In [1]: import numpy as np

In [2]: np.set_printoptions(precision=2, suppress=True, linewidth=160, floatmode="fixed")

In [3]: K = np.load("out11.npy")

In [4]: K
Out[4]: 
array([[  3, -21, -12,  18,  27, -24, -15],
       [  2, -14,  -8,  12,  18, -16, -10],
       [  3, -21, -12,  18,  27, -24, -15],
       [  3, -21, -12,  18,  27, -24, -15]])

In [5]: U, s, VT = np.linalg.svd(K)

In [6]: s.round(2) + 0
Out[6]: array([91.83,  0.00,  0.00,  0.00])

In [7]: A2 = U[:, :1] @ np.diag(s[:1]) @ VT[:1]

In [8]: np.round(np.linalg.norm(K - A2, 2), 2), round(float(s[1]), 2)
Out[8]: (np.float64(0.0), 0.0)

In [9]: print(np.linalg.matrix_rank(K, rtol=0.05))
1

In [10]: A2
Out[10]: 
array([[  3.00, -21.00, -12.00,  18.00,  27.00, -24.00, -15.00],
       [  2.00, -14.00,  -8.00,  12.00,  18.00, -16.00, -10.00],
       [  3.00, -21.00, -12.00,  18.00,  27.00, -24.00, -15.00],
       [  3.00, -21.00, -12.00,  18.00,  27.00, -24.00, -15.00]])

In [11]: A2 = K[0, 0] * K[1:] - np.outer(K[1:, 0], K[0])

In [12]: A2
Out[12]: 
array([[0, 0, 0, 0, 0, 0, 0],
       [0, 0, 0, 0, 0, 0, 0],
       [0, 0, 0, 0, 0, 0, 0]])

In [13]: np.flatnonzero(~A2.round(6).any(axis=1))
Out[13]: array([0, 1, 2])

In [14]: np.linalg.matrix_rank(A2), np.linalg.matrix_rank(K)
Out[14]: (np.int64(0), np.int64(1))

In [15]: K[:, 0] / K[0, 0]
Out[15]: array([1.00, 0.67, 1.00, 1.00])

In [16]: m1 = np.array([[0, 0, 1, 1, 1],
    ...:     [0, 0, 1, 0, 0],
    ...:     [1, 1, 0, 0, 0],
    ...:     [1, 0, 0, 0, 1],
    ...:     [1, 0, 0, 1, 0]])

In [17]: print(m1)
[[0 0 1 1 1]
 [0 0 1 0 0]
 [1 1 0 0 0]
 [1 0 0 0 1]
 [1 0 0 1 0]]

In [18]: x = np.array([-2, 2, 2, 0, 3])

In [19]: a = np.maximum(m1 @ x, 0)

In [20]: a
Out[20]: array([5, 2, 0, 1, 0])

In [21]: np.flatnonzero(a > 1e-9)
Out[21]: array([0, 1, 3])

In [22]: np.maximum(m1 @ x, 0) - np.maximum(-m1 @ x, 0)
Out[22]: array([ 5,  2,  0,  1, -2])

In [23]: m1.T @ a
Out[23]: array([1, 0, 7, 5, 6])

In [24]: hat = np.triu(np.array([[1, 4, 0, 0, 4],
    ...:     [1, 4, 2, 4, 1],
    ...:     [2, 3, 5, 2, 4],
    ...:     [0, 1, 2, 2, 3],
    ...:     [4, 2, 5, 2, 0]]), 1) + np.eye(5)

In [25]: A2 = hat @ m1 @ np.linalg.inv(hat)

In [26]: A2
Out[26]: 
array([[   4.00,  -16.00,   37.00,   -5.00, -132.00],
       [   7.00,  -26.00,   53.00,   -1.00, -207.00],
       [   7.00,  -27.00,   54.00,    4.00, -227.00],
       [   4.00,  -16.00,   32.00,    3.00, -136.00],
       [   1.00,   -4.00,    8.00,    1.00,  -35.00]])

In [27]: u = np.array([4, 0, 0, 0, 5])

In [28]: A2 = m1 + np.outer(u, np.eye(5)[4])

In [29]: A2
Out[29]: 
array([[0.00, 0.00, 1.00, 1.00, 5.00],
       [0.00, 0.00, 1.00, 0.00, 0.00],
       [1.00, 1.00, 0.00, 0.00, 0.00],
       [1.00, 0.00, 0.00, 0.00, 1.00],
       [1.00, 0.00, 0.00, 1.00, 5.00]])

In [30]: data = np.load("layer13.npy")

In [31]: data
Out[31]: 
array([[-2, -1,  0,  1,  2],
       [ 3,  4,  5,  6,  7],
       [ 8,  9, 10, 11, 12],
       [13, 14, 15, 16, 17],
       [18, 19, 20, 21, 22]])

In [32]: round(float(np.trace(np.linalg.pinv(data) @ data)), 2)
Out[32]: 2.0

In [33]: np.unique(data.round(6), axis=0).shape
Out[33]: (5, 5)

In [34]: print(np.round(data @ np.linalg.pinv(data) @ data, 2) + 0)
[[-2.00 -1.00  0.00  1.00  2.00]
 [ 3.00  4.00  5.00  6.00  7.00]
 [ 8.00  9.00 10.00 11.00 12.00]
 [13.00 14.00 15.00 16.00 17.00]
 [18.00 19.00 20.00 21.00 22.00]]

In [35]: U, s, VT = np.linalg.svd(data)

In [36]: print(s.round(2) + 0)
[61.51  4.06  0.00  0.00  0.00]

In [37]: A2 = U[:, :2] @ np.diag(s[:2]) @ VT[:2]

In [38]: round(float(np.abs(data - A2).max()), 2)
Out[38]: 0.0

In [39]: print(round(float(np.linalg.norm(data - A2) / np.linalg.norm(data)), 2))
0.0

In [40]: np.linalg.matrix_rank(A2)
Out[40]: np.int64(2)

In [41]: print(np.linalg.matrix_rank(data, rtol=0.05))
2

In [42]: (data + data.T) / 2
Out[42]: 
array([[-2.00,  1.00,  4.00,  7.00, 10.00],
       [ 1.00,  4.00,  7.00, 10.00, 13.00],
       [ 4.00,  7.00, 10.00, 13.00, 16.00],
       [ 7.00, 10.00, 13.00, 16.00, 19.00],
       [10.00, 13.00, 16.00, 19.00, 22.00]])

In [43]: np.round(np.sort(np.abs(np.linalg.eigvals(data))), 2) + 0
Out[43]: array([ 0.00,  0.00,  0.00,  4.58, 54.58])

In [44]: round(np.abs(np.linalg.eigvals(data)).max(), 2)
Out[44]: np.float64(54.58)

In [45]: np.linalg.matrix_power(data, 2)
Out[45]: 
array([[  50,   50,   50,   50,   50],
       [ 250,  275,  300,  325,  350],
       [ 450,  500,  550,  600,  650],
       [ 650,  725,  800,  875,  950],
       [ 850,  950, 1050, 1150, 1250]])

In [46]: X = np.load("case4.npy")

In [47]: X
Out[47]: 
array([[-1.00,  1.00,  0.00],
       [ 0.00, -1.00,  1.00],
       [ 0.00,  0.00, -1.00]])

In [48]: w, evecs = np.linalg.eig(X)

In [49]: X @ evecs[:, 0] - w[0] * evecs[:, 0]
Out[49]: array([0.00, 0.00, 0.00])

In [50]: print(w)
[-1.00 -1.00 -1.00]

In [51]: np.sort(np.linalg.eigvals(X.T))
Out[51]: array([-1.00, -1.00, -1.00])

In [52]: print(np.sort(np.linalg.eigvals(X @ X)))
[1.00 1.00 1.00]

In [53]: rng = np.random.default_rng(29)

In [54]: idx = rng.permutation(3)

In [55]: idx
Out[55]: array([2, 0, 1])

In [56]: A2 = X[idx][:, idx]

In [57]: np.diag(A2)
Out[57]: array([-1.00, -1.00, -1.00])

In [58]: print(np.sort(np.abs(np.linalg.eigvals(A2))))
[1.00 1.00 1.00]

In [59]: M = np.load("data.npy")

In [60]: M
Out[60]: 
array([[-1.44, -0.16, -0.16, -0.16,  0.64,  0.32,  0.40],
       [-1.98, -0.22, -0.22, -0.22,  0.88,  0.44,  0.55],
       [ 2.70,  0.30,  0.30,  0.30, -1.20, -0.60, -0.75]])

In [61]: A2 = M / np.linalg.norm(M, axis=1, keepdims=True)

In [62]: C2 = A2 @ A2.T

In [63]: print(np.degrees(np.arccos(np.clip(C2[2, 0], -1, 1))))
180.0

In [64]: np.argwhere(np.triu(np.abs(C2) > 0.95, 1))
Out[64]: 
array([[0, 1],
       [0, 2],
       [1, 2]])

In [65]: A2 = m1 / np.linalg.norm(m1, axis=1, keepdims=True)

In [66]: C2 = A2 @ A2.T

In [67]: print(C2)
[[1.00 0.58 0.00 0.41 0.41]
 [0.58 1.00 0.00 0.00 0.00]
 [0.00 0.00 1.00 0.50 0.50]
 [0.41 0.00 0.50 1.00 0.50]
 [0.41 0.00 0.50 0.50 1.00]]

In [68]: C2[4]
Out[68]: array([0.41, 0.00, 0.50, 0.50, 1.00])

In [69]: (np.abs(C2) > 0.9).astype(int)
Out[69]: 
array([[1, 0, 0, 0, 0],
       [0, 1, 0, 0, 0],
       [0, 0, 1, 0, 0],
       [0, 0, 0, 1, 0],
       [0, 0, 0, 0, 1]])

In [70]: np.linalg.matrix_rank(M)
Out[70]: np.int64(1)

In [71]: M.shape
Out[71]: (3, 7)

In [72]: M.mean(axis=0)
Out[72]: array([-0.24, -0.03, -0.03, -0.03,  0.11,  0.05,  0.07])

In [73]: M[3]
Traceback (most recent call last):
  Cell In[73], line 1
    M[3]
IndexError: index 3 is out of bounds for axis 0 with size 3


In [74]: U, s, VT = np.linalg.svd(M)

In [75]: evecs = VT[:(s > 1e-8).sum()]

In [76]: x = M[1] + -1 * M[0] + rng.integers(2) * np.eye(7)[6]

In [77]: x
Out[77]: array([-0.54, -0.06, -0.06, -0.06,  0.24,  0.12,  1.15])

In [78]: np.allclose(evecs.T @ evecs @ x, x)
Out[78]: False

In [79]: print(np.diag(evecs.T @ evecs))
[0.73 0.01 0.01 0.01 0.15 0.04 0.06]

In [80]: print([round(float(x), 2) for x in np.linalg.svd(M, compute_uv=False)[:3]])
[4.25, 0.0, 0.0]

In [81]: np.linalg.matrix_rank(M, rtol=0.1)
Out[81]: np.int64(1)

In [82]: np.round(np.linalg.norm(M, 2) / np.linalg.norm(M), 2)
Out[82]: np.float64(1.0)

In [83]: print(np.linalg.cond(M) > 100)
True

In [84]: A2 = np.array([[1, 2], [-3, -2]])

In [85]: E = np.tile(A2, (2, 2))

In [86]: E
Out[86]: 
array([[ 1,  2,  1,  2],
       [-3, -2, -3, -2],
       [ 1,  2,  1,  2],
       [-3, -2, -3, -2]])

In [87]: W = np.array([[-3, 2], [4, 2], [2, -4], [-1, -2]])

In [88]: beta = np.array([4, 5])

In [89]: H = np.maximum(E @ W + beta, 0)

In [90]: H
Out[90]: 
array([[ 9,  3],
       [ 1, 11],
       [ 9,  3],
       [ 1, 11]])

In [91]: cent = np.array([[1, -1], [2, 3]])

In [92]: W @ cent
Out[92]: 
array([[  1,   9],
       [  8,   2],
       [ -6, -14],
       [ -5,  -5]])

In [93]: (H @ cent).round(6).argmax(axis=1)
Out[93]: array([0, 1, 0, 1])
